% ipython --no-banner

In [1]: import numpy as np

In [2]: from numpy import linalg as LA

In [3]: np.set_printoptions(precision=4, suppress=True, linewidth=140)

In [4]: B = np.array([[9, 1, 6, 1, 9, 7, 9, 0, 4, 9, 8],
   ...:     [0, 7, 4, 1, 2, 9, 5, 8, 5, 2, 2],
   ...:     [5, 7, 4, 6, 2, 5, 3, 1, 0, 4, 6],
   ...:     [4, 4, 5, 2, 5, 9, 8, 0, 0, 1, 9],
   ...:     [3, 2, 9, 7, 9, 6, 8, 0, 5, 5, 3],
   ...:     [6, 8, 1, 6, 1, 0, 2, 6, 8, 5, 1],
   ...:     [6, 6, 8, 7, 1, 3, 7, 1, 0, 9, 1],
   ...:     [3, 1, 4, 9, 7, 5, 4, 5, 9, 6, 6],
   ...:     [3, 7, 1, 1, 7, 1, 9, 3, 8, 4, 0],
   ...:     [7, 9, 5, 0, 6, 0, 6, 0, 6, 7, 5],
   ...:     [7, 8, 6, 5, 0, 2, 4, 7, 1, 0, 6]])

In [5]: M = np.triu(B)

In [6]: print(M)
[[9 1 6 1 9 7 9 0 4 9 8]
 [0 7 4 1 2 9 5 8 5 2 2]
 [0 0 4 6 2 5 3 1 0 4 6]
 [0 0 0 2 5 9 8 0 0 1 9]
 [0 0 0 0 9 6 8 0 5 5 3]
 [0 0 0 0 0 0 2 6 8 5 1]
 [0 0 0 0 0 0 7 1 0 9 1]
 [0 0 0 0 0 0 0 5 9 6 6]
 [0 0 0 0 0 0 0 0 8 4 0]
 [0 0 0 0 0 0 0 0 0 7 5]
 [0 0 0 0 0 0 0 0 0 0 6]]

In [7]: # looks like rank 10

In [8]: print(LA.cond(M) > 100)
True

In [9]: print(np.argsort(-LA.norm(M, axis=0).round(6), kind="stable")[:3])
[ 9  6 10]

In [10]: print([round(float(x), 4) for x in LA.svd(M, compute_uv=False)[:3]])
[35.425, 17.1801, 13.1087]

In [11]: print(np.round(LA.norm(M, 2) / LA.norm(M), 4))
0.7857

In [12]: print(LA.matrix_rank(M, rtol=0.1))
8

In [13]: G = M.T @ M

In [14]: print(G)
[[ 81   9  54   9  81  63  81   0  36  81  72]
 [  9  50  34   8  23  70  44  56  39  23  22]
 [ 54  34  68  34  70  98  86  36  44  78  80]
 [  9   8  34  42  33  64  48  14   9  37  64]
 [ 81  23  70  33 195 190 209  18  91 143 160]
 [ 63  70  98  64 190 272 243  77 103 140 203]
 [ 81  44  86  48 209 243 296  62 117 224 205]
 [  0  56  36  14  18  77  62 127 133  89  59]
 [ 36  39  44   9  91 103 117 133 275 197 119]
 [ 81  23  78  37 143 140 224  89 197 334 209]
 [ 72  22  80  64 160 203 205  59 119 209 293]]

In [15]: print(LA.matrix_rank(G))
10

In [16]: r = LA.matrix_rank(M)

In [17]: print(r)
10

In [18]: null = LA.svd(M)[2][r:].T

In [19]: print(np.allclose(M @ null, 0))
True

In [20]: print(LA.matrix_rank(M.T @ M), LA.matrix_rank(M @ M.T))
10 10

In [21]: print(np.round(null[:, 0] / null[np.abs(null[:, 0]).round(6).argmax(), 0], 4) + 0)
[-0.519  -0.7786  1.     -0.85   -0.2     0.3     0.      0.      0.      0.      0.    ]

In [22]: print([int(LA.matrix_rank(M[:, :j + 1])) for j in range(11)])
[1, 2, 3, 4, 5, 5, 6, 7, 8, 9, 10]

In [23]: K = np.load("sample3.npy")

In [24]: print(K)
[[4. 1. 1. 1. 1. 1. 1.]
 [1. 4. 1. 1. 1. 1. 1.]
 [1. 1. 4. 1. 1. 1. 1.]
 [1. 1. 1. 4. 1. 1. 1.]
 [1. 1. 1. 1. 4. 1. 1.]
 [1. 1. 1. 1. 1. 4. 1.]
 [1. 1. 1. 1. 1. 1. 4.]]

In [25]: w, evecs = LA.eigh(K)

In [26]: print(LA.eigvalsh(K @ K))
[  9.   9.   9.   9.   9.   9. 100.]

In [27]: print(round(float(w.sum()), 4), np.trace(K))
28.0 28.0

In [28]: print(LA.svd(K, compute_uv=False))
[10.  3.  3.  3.  3.  3.  3.]

In [29]: print(np.abs(evecs[:, -1]))
[0.378 0.378 0.378 0.378 0.378 0.378 0.378]

In [30]: print(np.abs(evecs[:, -1]).round(6).argmax())
0

In [31]: print(np.round(evecs.T @ evecs, 4) + 0)
[[1. 0. 0. 0. 0. 0. 0.]
 [0. 1. 0. 0. 0. 0. 0.]
 [0. 0. 1. 0. 0. 0. 0.]
 [0. 0. 0. 1. 0. 0. 0.]
 [0. 0. 0. 0. 1. 0. 0.]
 [0. 0. 0. 0. 0. 1. 0.]
 [0. 0. 0. 0. 0. 0. 1.]]

In [32]: w, evecs = LA.eigh(K)

In [33]: vec = np.array([-5, 7, 2, 8, -9, 0, -3])

In [34]: print(evecs * np.sqrt(w) @ evecs.T)
[[1.9364 0.2043 0.2043 0.2043 0.2043 0.2043 0.2043]
 [0.2043 1.9364 0.2043 0.2043 0.2043 0.2043 0.2043]
 [0.2043 0.2043 1.9364 0.2043 0.2043 0.2043 0.2043]
 [0.2043 0.2043 0.2043 1.9364 0.2043 0.2043 0.2043]
 [0.2043 0.2043 0.2043 0.2043 1.9364 0.2043 0.2043]
 [0.2043 0.2043 0.2043 0.2043 0.2043 1.9364 0.2043]
 [0.2043 0.2043 0.2043 0.2043 0.2043 0.2043 1.9364]]

In [35]: print(evecs * np.maximum(w, 0) @ evecs.T)
[[4. 1. 1. 1. 1. 1. 1.]
 [1. 4. 1. 1. 1. 1. 1.]
 [1. 1. 4. 1. 1. 1. 1.]
 [1. 1. 1. 4. 1. 1. 1.]
 [1. 1. 1. 1. 4. 1. 1.]
 [1. 1. 1. 1. 1. 4. 1.]
 [1. 1. 1. 1. 1. 1. 4.]]

In [36]: print(LA.matrix_power(K, 4))
[[1498. 1417. 1417. 1417. 1417. 1417. 1417.]
 [1417. 1498. 1417. 1417. 1417. 1417. 1417.]
 [1417. 1417. 1498. 1417. 1417. 1417. 1417.]
 [1417. 1417. 1417. 1498. 1417. 1417. 1417.]
 [1417. 1417. 1417. 1417. 1498. 1417. 1417.]
 [1417. 1417. 1417. 1417. 1417. 1498. 1417.]
 [1417. 1417. 1417. 1417. 1417. 1417. 1498.]]

In [37]: print(round(np.abs(LA.eigvals(K)).max(), 4))
10.0

In [38]: print(np.trace(K))
28.0

In [39]: print(np.sort(np.abs(LA.eigvals(K))))
[ 3.  3.  3.  3.  3.  3. 10.]

In [40]: print(np.allclose(K, K.T))
True

In [41]: print(round(LA.det(K), 4))
7290.0

In [42]: B = np.array([[1, -5, -4, -2, 0, -2],
    ...:     [-5, 0, -3, -2, -5, 0],
    ...:     [-3, -1, 4, 1, 3, 3],
    ...:     [-4, -1, 1, 5, 5, -1],
    ...:     [-1, -1, -3, -4, -5, 0],
    ...:     [-4, -5, 1, -3, -5, -2]])

In [43]: basis = np.array([[-8, -6, 9, 1, -9],
    ...:     [8, 0, -8, -9, -7],
    ...:     [4, 7, 1, -2, 4],
    ...:     [-6, 3, 0, 2, -6],
    ...:     [4, -6, 4, -4, 6]])

In [44]: X = np.block([[B, np.array([[5, 5, 2, 3, 2],
    ...:     [2, 4, 1, 0, 4],
    ...:     [1, 2, 2, 3, 3],
    ...:     [3, 4, 0, 4, 1],
    ...:     [4, 0, 5, 5, 2],
    ...:     [4, 4, 0, 0, 4]])], [np.zeros((5, 6)), basis]])

In [45]: print(X)
[[ 1. -5. -4. -2.  0. -2.  5.  5.  2.  3.  2.]
 [-5.  0. -3. -2. -5.  0.  2.  4.  1.  0.  4.]
 [-3. -1.  4.  1.  3.  3.  1.  2.  2.  3.  3.]
 [-4. -1.  1.  5.  5. -1.  3.  4.  0.  4.  1.]
 [-1. -1. -3. -4. -5.  0.  4.  0.  5.  5.  2.]
 [-4. -5.  1. -3. -5. -2.  4.  4.  0.  0.  4.]
 [ 0.  0.  0.  0.  0.  0. -8. -6.  9.  1. -9.]
 [ 0.  0.  0.  0.  0.  0.  8.  0. -8. -9. -7.]
 [ 0.  0.  0.  0.  0.  0.  4.  7.  1. -2.  4.]
 [ 0.  0.  0.  0.  0.  0. -6.  3.  0.  2. -6.]
 [ 0.  0.  0.  0.  0.  0.  4. -6.  4. -4.  6.]]

In [46]: vec = np.array([-2, 0, -1, 1, -2, 0, 1, -2, 2, 2, 1])

In [47]: h1 = np.maximum(X @ vec, 0)

In [48]: print(np.tanh(X @ vec))
[ 1.  1.  1.  1.  1.  1.  1. -1. -1. -1.  1.]

In [49]: print(X.T @ h1)
[-236. -155. -154. -209. -309.  -27.  274.   -9.  457.  178.  252.]

In [50]: print(X * (h1 > 1e-9)[:, None])
[[ 1. -5. -4. -2.  0. -2.  5.  5.  2.  3.  2.]
 [-5.  0. -3. -2. -5.  0.  2.  4.  1.  0.  4.]
 [-3. -1.  4.  1.  3.  3.  1.  2.  2.  3.  3.]
 [-4. -1.  1.  5.  5. -1.  3.  4.  0.  4.  1.]
 [-1. -1. -3. -4. -5.  0.  4.  0.  5.  5.  2.]
 [-4. -5.  1. -3. -5. -2.  4.  4.  0.  0.  4.]
 [ 0.  0.  0.  0.  0.  0. -8. -6.  9.  1. -9.]
 [ 0.  0.  0.  0.  0.  0.  0.  0. -0. -0. -0.]
 [ 0.  0.  0.  0.  0.  0.  0.  0.  0. -0.  0.]
 [ 0.  0.  0.  0.  0.  0. -0.  0.  0.  0. -0.]
 [ 0.  0.  0.  0.  0.  0.  4. -6.  4. -4.  6.]]

In [51]: U, sv, Vh = LA.svd(X)

In [52]: print(np.argmax(sv[:-1] / (sv[1:] + 1e-6)) + 1)
10

In [53]: B = U[:, :10] @ np.diag(sv[:10]) @ Vh[:10]

In [54]: print(round(float(LA.norm(X - B) / LA.norm(X)), 4))
0.0004

In [55]: print(LA.matrix_rank(B))
10

In [56]: feats = np.load("dump.npy")

In [57]: print(feats)
[[-0.6043 -0.061   1.1736  0.1611 -0.7102 -0.2498 -1.3021 -0.1581  0.1546  0.3486 -0.7022 -0.6653  0.2574]
 [-0.061   0.7551 -0.8165  0.2648  0.7891 -0.2885 -0.4557 -1.5542 -0.5522  0.3642 -0.3655 -1.1535  0.1941]
 [ 1.1736 -0.8165  0.4524  0.2141 -0.4352 -1.4527 -0.2614  0.7168  0.5866  0.4301 -0.0371 -1.0105  0.4364]
 [ 0.1611  0.2648  0.2141  0.8896 -0.3328 -0.9669 -0.4313 -0.7285 -0.1141 -0.0547  0.6508  1.0599  0.097 ]
 [-0.7102  0.7891 -0.4352 -0.3328 -1.0417 -0.4052  0.3728 -0.2421  0.2776 -0.4531  0.5794  0.2067  0.1111]
 [-0.2498 -0.2885 -1.4527 -0.9669 -0.4052 -0.2393 -0.4298  0.7214  0.1477  0.4964 -1.1884 -0.3588 -0.6492]
 [-1.3021 -0.4557 -0.2614 -0.4313  0.3728 -0.4298  0.2434  1.1799 -1.0219 -0.4345  0.4835 -0.1406  0.2198]
 [-0.1581 -1.5542  0.7168 -0.7285 -0.2421  0.7214  1.1799 -0.7987  0.2211  0.205   0.3944 -0.4247  0.4923]
 [ 0.1546 -0.5522  0.5866 -0.1141  0.2776  0.1477 -1.0219  0.2211  0.4985 -0.297   0.2925  0.6178 -1.4173]
 [ 0.3486  0.3642  0.4301 -0.0547 -0.4531  0.4964 -0.4345  0.205  -0.297  -1.2607 -0.4216  0.4984  0.222 ]
 [-0.7022 -0.3655 -0.0371  0.6508  0.5794 -1.1884  0.4835  0.3944  0.2925 -0.4216 -1.0914  0.9731  0.3398]
 [-0.6653 -1.1535 -1.0105  1.0599  0.2067 -0.3588 -0.1406 -0.4247  0.6178  0.4984  0.9731  0.1664 -0.1868]
 [ 0.2574  0.1941  0.4364  0.097   0.1111 -0.6492  0.2198  0.4923 -1.4173  0.222   0.3398 -0.1868  1.0305]]

In [58]: # equal to its transpose

In [59]: rng = np.random.default_rng(2741)

In [60]: z = rng.permutation(13)

In [61]: print(z)
[ 2  5  7  1  8  4 10  9  3  6 12  0 11]

In [62]: B = feats[z][:, z]

In [63]: print(round(float(LA.det(B)), 4), round(float(LA.det(feats[z])), 4))
-0.0 0.0

In [64]: print(np.allclose(B, feats))
False

In [65]: print(np.diag(B))
[ 0.4524 -0.2393 -0.7987  0.7551  0.4985 -1.0417 -1.0914 -1.2607  0.8896  0.2434  1.0305 -0.6043  0.1664]

In [66]: print(round(float(np.trace(B)), 4))
-1.0

In [67]: W0 = np.load("block4.npy")

In [68]: print(W0)
[[3. 1. 1. 1. 1. 1. 1. 1. 1. 1. 1. 1. 1. 1. 1.]
 [1. 3. 1. 1. 1. 1. 1. 1. 1. 1. 1. 1. 1. 1. 1.]
 [1. 1. 3. 1. 1. 1. 1. 1. 1. 1. 1. 1. 1. 1. 1.]
 [1. 1. 1. 3. 1. 1. 1. 1. 1. 1. 1. 1. 1. 1. 1.]
 [1. 1. 1. 1. 3. 1. 1. 1. 1. 1. 1. 1. 1. 1. 1.]
 [1. 1. 1. 1. 1. 3. 1. 1. 1. 1. 1. 1. 1. 1. 1.]
 [1. 1. 1. 1. 1. 1. 3. 1. 1. 1. 1. 1. 1. 1. 1.]
 [1. 1. 1. 1. 1. 1. 1. 3. 1. 1. 1. 1. 1. 1. 1.]
 [1. 1. 1. 1. 1. 1. 1. 1. 3. 1. 1. 1. 1. 1. 1.]
 [1. 1. 1. 1. 1. 1. 1. 1. 1. 3. 1. 1. 1. 1. 1.]
 [1. 1. 1. 1. 1. 1. 1. 1. 1. 1. 3. 1. 1. 1. 1.]
 [1. 1. 1. 1. 1. 1. 1. 1. 1. 1. 1. 3. 1. 1. 1.]
 [1. 1. 1. 1. 1. 1. 1. 1. 1. 1. 1. 1. 3. 1. 1.]
 [1. 1. 1. 1. 1. 1. 1. 1. 1. 1. 1. 1. 1. 3. 1.]
 [1. 1. 1. 1. 1. 1. 1. 1. 1. 1. 1. 1. 1. 1. 3.]]

In [69]: # equal to its transpose

In [70]: B = LA.inv(W0)

In [71]: print(np.round(LA.slogdet(W0)[0], 4))
1.0

In [72]: print(np.round(LA.det(W0) * LA.det(B), 4))
1.0

In [73]: vec = np.ones(15)

In [74]: for _ in range(6):
    ...:     vec = W0 @ vec
    ...:     vec /= LA.norm(vec)
    ...:     print(round(vec @ W0 @ vec, 4))
    ...: 
17.0
17.0
17.0
17.0
17.0
17.0

In [75]: print(vec)
[0.2582 0.2582 0.2582 0.2582 0.2582 0.2582 0.2582 0.2582 0.2582 0.2582 0.2582 0.2582 0.2582 0.2582 0.2582]

In [76]: print(round(float(LA.eigvalsh(W0)[-1]), 4))
17.0

In [77]: data = np.loadtxt("m.csv", delimiter=",")

In [78]: print(data)
[[ 0. -2. -2.  4.  1.  0. -4.  5. -3.  2. -3. -2. -4.  0.  3.]
 [ 2.  0.  8. -3.  0.  3. -4. -1. -6.  8. -3.  1. -2. -1. -5.]
 [ 2. -8.  0.  2.  1.  6. -9. -5. -1. -5.  5.  6. -3. -2.  3.]
 [-4.  3. -2.  0.  0.  0.  0. -1.  5.  0.  8. -1.  2.  1.  3.]
 [-1.  0. -1.  0.  0. -7. -4.  0.  3. -1. -1. -2. -1. -3. -3.]
 [ 0. -3. -6.  0.  7.  0. -2. -4.  1. -2. -3. -1. -2. -4.  0.]
 [ 4.  4.  9.  0.  4.  2.  0. -1.  6.  6. -5. -2. -5. -7. -7.]
 [-5.  1.  5.  1.  0.  4.  1.  0.  3. -7.  1. -2.  6. -2.  9.]
 [ 3.  6.  1. -5. -3. -1. -6. -3.  0. -6. -2. -5. -3.  3.  4.]
 [-2. -8.  5.  0.  1.  2. -6.  7.  6.  0.  3. -5. -1.  2. -2.]
 [ 3.  3. -5. -8.  1.  3.  5. -1.  2. -3.  0. -4.  0. -4. -1.]
 [ 2. -1. -6.  1.  2.  1.  2.  2.  5.  5.  4.  0. -6.  1. -7.]
 [ 4.  2.  3. -2.  1.  2.  5. -6.  3.  1.  0.  6.  0. -3. -6.]
 [ 0.  1.  2. -1.  3.  4.  7.  2. -3. -2.  4. -1.  3.  0.  4.]
 [-3.  5. -3. -3.  3.  0.  7. -9. -4.  2.  1.  7.  6. -4.  0.]]

In [79]: # null space of dimension 1

In [80]: B = data + rng.integers(-2, 3, (15, 14)) @ rng.integers(-2, 3, (14, 15))

In [81]: print(B)
[[-16.   6.  -7.   6.  -7.   0.   1.  14.   8.   4.  -3.   5.  -8.  -9.   3.]
 [ -6.   2.  16.  -4.  -8.  -6. -19.  -7.   3.  16. -17.  15.   1.   5.   1.]
 [-16.   2.  11.  -9.   3.   3. -13. -20.   4.   5.   1.  19. -12.   2.  -2.]
 [-10.  -5. -13.   9.   6.  -8.  10.   7.   7.   6.  14.  -1.  10.  -2.   3.]
 [  7.  -8.   8. -12.  11.  -4.  -6.  -6.   3.   3.  -4.  -6. -11.   0.   1.]
 [ -3.  -2.   0. -15.  14.   2.   4. -20. -10.   2.   3. -11. -14.  -3.  -5.]
 [ 12.   6.   7.  -2.  -1.  -1.   8.   6.   9.   6.  -4.   1. -16. -16.  -7.]
 [ -8.   1.  -4.   6.  -9.  -4.  -8.  -5.  15. -10.  -2.   3.  10. -10.   3.]
 [  3.  -2.   3.  -8.   4. -13. -14. -16.  -8.   2.  -9.   0.  -4.   2.   3.]
 [  0.  -6.  10.  -5.   1.  -6. -14.   7.   5.   0.   6.   4.  -4.  -1.   1.]
 [  5.  12.   4.   0.   5.  -1.   9.   5.  -3.  -5.  -7.  13.   0.  -2. -10.]
 [  9.   8. -12.   3.  -7.   5.   6.   9.   7.  -5.  15.  -3.  -6. -10. -15.]
 [ 16.   6.   5.   2.   0.   6.   2.  -8.   3.  -3.  -2.   8.   0.  -3.  -9.]
 [ -2.   5.  10.  20.   6.  -2.   6.  10.   0.  -7. -18.  13.   9.   9.  -3.]
 [  3.  -5. -10.  -9.  -6.  -1.   9.  -9.   0.   4.   4.   1.  10.   1.   9.]]

In [82]: print(LA.matrix_rank(B - data, tol=1e-8))
14

In [83]: print(np.abs(B - data).sum(axis=1))
[ 86. 117. 124.  91.  87. 105.  64.  89.  84.  52.  88.  93.  43. 119.  74.]

In [84]: vec = np.array([-3, -3, 2, -3, -1, 0, -2, 1, 1, -2, -2, 2, 1, 1, 2])

In [85]: print(np.round(LA.svd(data, compute_uv=False), 4) + 0)
[26.277  26.277  18.9851 18.9851 17.2407 17.2407 12.6188 12.6188  8.6122  8.6122  4.3911  4.3911  1.0772  1.0772  0.    ]

In [86]: print(np.round(LA.eigvals(data).real, 4) + 0)
[0. 0. 0. 0. 0. 0. 0. 0. 0. 0. 0. 0. 0. 0. 0.]

In [87]: Q = LA.solve(np.eye(15) - data, np.eye(15) + data)

In [88]: print(round(LA.det(Q), 4))
1.0
